>>> import numpy as np
>>> np.set_printoptions(precision=3, suppress=True, linewidth=100, legacy="1.25")
>>> rnd = lambda a: np.round(a, 3) + 0
>>> F = np.load("out17.npy")
>>> F
array([[ -0.026,   0.073,   0.054,  -0.133,  -0.049,   0.023,   0.06 ,   0.055],
       [  2.909,   1.781,  -2.859,  -1.874,   0.928,   2.785,  -1.862,  -4.705],
       [  2.598,   1.743,  -2.55 ,  -1.662,   0.781,   2.498,  -1.791,  -4.385],
       [  7.675,   5.129,  -7.577,  -4.984,   2.768,   7.853,  -5.077, -12.807],
       [  5.017,   3.212,  -4.948,  -3.287,   1.65 ,   4.809,  -3.23 ,  -8.259],
       [ -0.512,  -0.357,   0.721,   0.332,  -0.267,  -0.685,   0.329,   0.894],
       [  0.793,   0.489,  -0.838,  -0.855,   0.4  ,   0.712,  -0.541,  -1.328],
       [ -3.584,  -2.466,   3.652,   2.501,  -1.401,  -3.522,   2.26 ,   6.085],
       [ -2.547,  -1.94 ,   2.694,   1.937,  -0.795,  -2.685,   1.791,   4.35 ],
       [  3.523,   2.582,  -3.676,  -2.302,   1.098,   3.532,  -2.464,  -6.038],
       [  0.422,   0.112,  -0.389,  -0.195,   0.112,   0.306,  -0.316,  -0.674],
       [  1.107,   0.463,  -0.844,  -0.601,   0.296,   0.992,  -0.394,  -1.475],
       [ -1.561,  -1.047,   1.576,   0.991,  -0.509,  -1.81 ,   1.16 ,   2.449],
       [  4.137,   2.704,  -4.072,  -2.779,   1.471,   3.998,  -2.738,  -7.111],
       [  0.461,   0.049,  -0.546,  -0.265,  -0.006,   0.422,  -0.185,  -0.662],
       [ -0.437,   0.065,   0.222,   0.249,  -0.112,  -0.419,   0.115,   0.659],
       [  0.287,   0.079,  -0.298,  -0.133,   0.1  ,   0.336,  -0.138,  -0.302],
       [  0.135,   0.044,  -0.042,  -0.344,   0.144,   0.195,  -0.199,  -0.136],
       [ -1.024,  -0.623,   0.869,   0.482,  -0.401,  -0.937,   0.639,   1.861],
       [ -0.92 ,  -0.72 ,   0.895,   0.57 ,  -0.486,  -0.858,   0.66 ,   1.629],
       [ -0.397,  -0.311,   0.375,  -0.018,  -0.09 ,  -0.402,   0.369,   0.616],
       [  0.835,   0.714,  -0.824,  -0.582,   0.099,   0.946,  -0.749,  -1.636],
       [  1.163,   0.805,  -1.278,  -0.614,   0.267,   1.17 ,  -0.828,  -1.865],
       [  1.187,   0.826,  -0.865,  -0.856,   0.369,   1.18 ,  -0.636,  -1.846],
       [  2.562,   1.791,  -2.658,  -1.748,   0.813,   2.743,  -1.791,  -4.387],
       [ -1.868,  -1.113,   1.728,   1.035,  -0.454,  -1.531,   1.006,   2.576],
       [ -1.597,  -1.029,   1.761,   1.284,  -0.68 ,  -1.877,   1.185,   2.928],
       [ -1.309,  -1.009,   1.456,   0.749,  -0.66 ,  -1.327,   0.978,   2.132],
       [  1.638,   1.041,  -1.526,  -1.039,   0.568,   1.461,  -0.994,  -2.506],
       [  1.941,   1.283,  -1.972,  -1.207,   0.519,   1.832,  -1.322,  -3.277],
       [  2.216,   1.54 ,  -2.202,  -1.602,   0.579,   2.313,  -1.41 ,  -3.9  ],
       [ -9.089,  -6.219,   9.208,   5.855,  -3.055,  -9.315,   6.162,  15.207],
       [  1.185,   0.798,  -0.938,  -0.705,   0.492,   0.967,  -0.725,  -1.806],
       [  0.514,   0.3  ,  -0.449,  -0.373,   0.279,   0.512,  -0.504,  -0.918],
       [ -0.545,  -0.492,   0.637,   0.257,  -0.16 ,  -0.369,   0.513,   0.947],
       [  4.05 ,   2.845,  -4.308,  -2.75 ,   1.233,   4.181,  -2.75 ,  -6.752],
       [ -2.349,  -1.443,   2.19 ,   1.595,  -0.744,  -2.235,   1.511,   3.884],
       [  0.529,   0.169,  -0.524,  -0.168,   0.269,   0.308,  -0.161,  -0.755],
       [ -2.559,  -1.714,   2.691,   1.545,  -0.815,  -2.385,   1.748,   4.381],
       [  2.601,   1.75 ,  -2.723,  -1.617,   0.897,   2.621,  -1.844,  -4.373],
       [ -3.314,  -2.32 ,   3.647,   2.292,  -1.106,  -3.282,   2.073,   5.68 ],
       [ -2.403,  -1.653,   2.086,   1.74 ,  -0.793,  -2.141,   1.59 ,   3.934],
       [  3.054,   1.908,  -2.927,  -1.911,   0.936,   3.047,  -1.922,  -4.71 ],
       [  0.669,   0.564,  -0.524,  -0.236,   0.24 ,   0.761,  -0.3  ,  -1.118]])
>>> def softmax(z):
...     e = np.exp(z - z.max(axis=-1, keepdims=True))
...     return e / e.sum(axis=-1, keepdims=True)
... 
>>> rnd(softmax(F).sum(axis=1))
array([1., 1., 1., 1., 1., 1., 1., 1., 1., 1., 1., 1., 1., 1., 1., 1., 1., 1., 1., 1., 1., 1., 1.,
       1., 1., 1., 1., 1., 1., 1., 1., 1., 1., 1., 1., 1., 1., 1., 1., 1., 1., 1., 1., 1.])
>>> rnd(softmax(F[33] + 4))
array([0.2  , 0.162, 0.077, 0.083, 0.158, 0.2  , 0.072, 0.048])
>>> S = F @ F.T / np.sqrt(8)
>>> rnd(softmax(S)[33] @ F)
array([  7.512,   5.018,  -7.419,  -4.88 ,   2.703,   7.677,  -4.968, -12.535])
